% python3 -q
>>> import numpy as np
>>> from numpy import linalg as LA
>>> np.set_printoptions(suppress=True, linewidth=140)
>>> X = np.array([[-2, -1, 0, 2, -2, 2],
...     [2, 0, 3, 1, 2, -2],
...     [2, 2, 3, 3, -2, -2],
...     [0, 1, 3, -1, 0, 3],
...     [2, 2, -3, -3, -1, -1],
...     [1, -2, 0, -3, 2, -2]])
>>> X
array([[-2, -1,  0,  2, -2,  2],
       [ 2,  0,  3,  1,  2, -2],
       [ 2,  2,  3,  3, -2, -2],
       [ 0,  1,  3, -1,  0,  3],
       [ 2,  2, -3, -3, -1, -1],
       [ 1, -2,  0, -3,  2, -2]])
>>> rng = np.random.default_rng(837)
>>> idx = rng.permutation(6)
>>> idx
array([4, 0, 3, 5, 2, 1])
>>> A2 = X[idx][:, idx]
>>> np.diag(A2)
array([-1, -2, -1, -2,  3,  0])
>>> np.round(np.sort(np.abs(LA.eigvals(A2))), 1)
array([1. , 1. , 4.4, 4.7, 4.7, 6.5])
>>> np.trace(A2)
np.int64(-3)
>>> A2
array([[-1,  2, -3, -1, -3,  2],
       [-2, -2,  2,  2,  0, -1],
       [ 0,  0, -1,  3,  3,  1],
       [ 2,  1, -3, -2,  0, -2],
       [-2,  2,  3, -2,  3,  2],
       [ 2,  2,  1, -2,  3,  0]])
>>> A2.ravel(order="F")
array([-1, -2,  0,  2, -2,  2,  2, -2,  0,  1,  2,  2, -3,  2, -1, -3,  3,  1, -1,  2,  3, -2, -2, -2, -3,  0,  3,  0,  3,  3,  2, -1,  1,
       -2,  2,  0])
>>> A2.reshape(6, 7)
Traceback (most recent call last):
  File "<python-input-14>", line 1, in <module>
    A2.reshape(6, 7)
    ~~~~~~~~~~^^^^^^
ValueError: cannot reshape array of size 36 into shape (6,7)
>>> blk = A2.reshape(6, 2, -1)
>>> np.einsum("ihd,ihd->ih", blk, blk)
array([[14, 14],
       [12,  5],
       [ 1, 19],
       [14,  8],
       [17, 17],
       [ 9, 13]])
>>> blk.shape
(6, 2, 3)
>>> np.swapaxes(blk, 1, 2)[1]
array([[-2,  2],
       [-2,  0],
       [ 2, -1]])
>>> blk[:, 0]
array([[-1,  2, -3],
       [-2, -2,  2],
       [ 0,  0, -1],
       [ 2,  1, -3],
       [-2,  2,  3],
       [ 2,  2,  1]])
>>> blk.sum(axis=1)
array([[-2, -1, -1],
       [ 0, -2,  1],
       [ 3,  3,  0],
       [ 0,  1, -5],
       [-4,  5,  5],
       [ 0,  5,  1]])
>>> mat = np.load("case19.npy")
>>> mat.round(1)
array([[ 0.5,  0.3, -0.3,  0.3],
       [ 0.3,  0.2, -0.2,  0.2],
       [-0.3, -0.2,  0.2, -0.2],
       [ 0.3,  0.2, -0.2,  0.2]])
>>> Uu, sig, Vh = LA.svd(mat)
>>> np.argmax(sig[:-1] / (sig[1:] + 1e-6)) + 1
np.int64(1)
>>> sig.round(1) + 0
array([1., 0., 0., 0.])
>>> A2 = Uu[:, :1] @ np.diag(sig[:1]) @ Vh[:1]
>>> LA.matrix_rank(mat, rtol=0.05)
np.int64(1)
>>> np.round(LA.norm(mat - A2) / LA.norm(mat), 1)
np.float64(0.0)
>>> round(float(np.abs(mat - A2).max()), 1)
0.0
>>> LA.matrix_rank(A2)
np.int64(1)
>>> np.argsort(-LA.norm(mat, axis=0).round(6), kind="stable")[:3]
array([0, 1, 2])
>>> Uu, sig, Vh = LA.svd(mat)
>>> evecs = Vh[:(sig > 1e-8).sum()]
>>> x = mat[0] + 4 * mat[3] + rng.integers(2) * np.eye(4)[2]
>>> x.round(1)
array([ 1.6,  1. , -1. ,  1. ])
>>> LA.matrix_rank(np.vstack([mat, x]))
np.int64(1)
>>> np.round(evecs.T @ evecs, 1)
array([[ 0.5,  0.3, -0.3,  0.3],
       [ 0.3,  0.2, -0.2,  0.2],
       [-0.3, -0.2,  0.2, -0.2],
       [ 0.3,  0.2, -0.2,  0.2]])
>>> rank = LA.matrix_rank(mat)
>>> rank
np.int64(1)
>>> ns = LA.svd(mat)[2][rank:].T
>>> [int(LA.matrix_rank(mat[:i])) for i in range(1, len(mat) + 1)]
[1, 1, 1, 1]
>>> np.allclose(mat @ ns, 0)
True
>>> np.round(mat @ ns, 1) + 0
array([[0., 0., 0.],
       [0., 0., 0.],
       [0., 0., 0.],
       [0., 0., 0.]])
